% ipython --no-banner

In [1]: import numpy as np

In [2]: from numpy import linalg as LA

In [3]: np.set_printoptions(precision=3, suppress=True, linewidth=200)

In [4]: def tidy(a):
   ...:     return np.round(a, 3) + 0
   ...: 

In [5]: X = np.array([[9, -2, -6, -6, 9], [-5, 2, 4, -6, 1], [-3, -3, -2, 3, -7]])

In [6]: X[1] = X[0]

In [7]: X
Out[7]: 
array([[ 9, -2, -6, -6,  9],
       [ 9, -2, -6, -6,  9],
       [-3, -3, -2,  3, -7]])

In [8]: Uu, sv, vt = LA.svd(X)

In [9]: np.argmax(sv[:-1] / (sv[1:] + 1e-6)) + 1
Out[9]: np.int64(2)

In [10]: tidy(sv)
Out[10]: array([22.658,  6.528,  0.   ])

In [11]: M2 = Uu[:, :2] @ np.diag(sv[:2]) @ vt[:2]

In [12]: print(LA.matrix_rank(M2))
2

In [13]: Uu, sv, vt = LA.svd(X)

In [14]: vecs = vt[:(sv > 1e-8).sum()]

In [15]: rng = np.random.default_rng(389340)

In [16]: x0 = X[1] + -1 * X[2] + rng.integers(2) * np.eye(5)[2]

In [17]: x0
Out[17]: array([12.,  1., -4., -9., 16.])

In [18]: np.allclose(vecs.T @ vecs @ x0, x0)
Out[18]: True

In [19]: x0 = np.array([-2, -2, -3, 3, 0])

In [20]: print((X * x0).sum(axis=1))
[-14 -14  27]

In [21]: print((X @ x0).argmax())
2

In [22]: X @ np.ones(5)
Out[22]: array([  4.,   4., -12.])

In [23]: X @ np.eye(5)[1]
Out[23]: array([-2., -2., -3.])

In [24]: print(X @ (2 * x0))
[-28 -28  54]

In [25]: print(X @ x0)
[-14 -14  27]

In [26]: x0 @ X
ValueError: matmul: Input operand 1 has a mismatch in its core dimension 0, with gufunc signature (n?,k),(k,m?)->(n?,m?) (size 3 is different from 5)


In [27]: LA.norm(X @ x0) <= LA.norm(X, 2) * LA.norm(x0) + 1e-9
Out[27]: np.True_

In [28]: M2 = np.array([[1, 1, 3], [0, 8, 4]])

In [29]: W2 = np.kron(M2, X)

In [30]: tidy(LA.norm(W2, 2)), tidy(LA.norm(M2, 2) * LA.norm(X, 2))
Out[30]: (np.float64(209.359), np.float64(209.359))

In [31]: W2
Out[31]: 
array([[  9,  -2,  -6,  -6,   9,   9,  -2,  -6,  -6,   9,  27,  -6, -18, -18,  27],
       [  9,  -2,  -6,  -6,   9,   9,  -2,  -6,  -6,   9,  27,  -6, -18, -18,  27],
       [ -3,  -3,  -2,   3,  -7,  -3,  -3,  -2,   3,  -7,  -9,  -9,  -6,   9, -21],
       [  0,   0,   0,   0,   0,  72, -16, -48, -48,  72,  36,  -8, -24, -24,  36],
       [  0,   0,   0,   0,   0,  72, -16, -48, -48,  72,  36,  -8, -24, -24,  36],
       [  0,   0,   0,   0,   0, -24, -24, -16,  24, -56, -12, -12,  -8,  12, -28]])

In [32]: W2.shape
Out[32]: (6, 15)
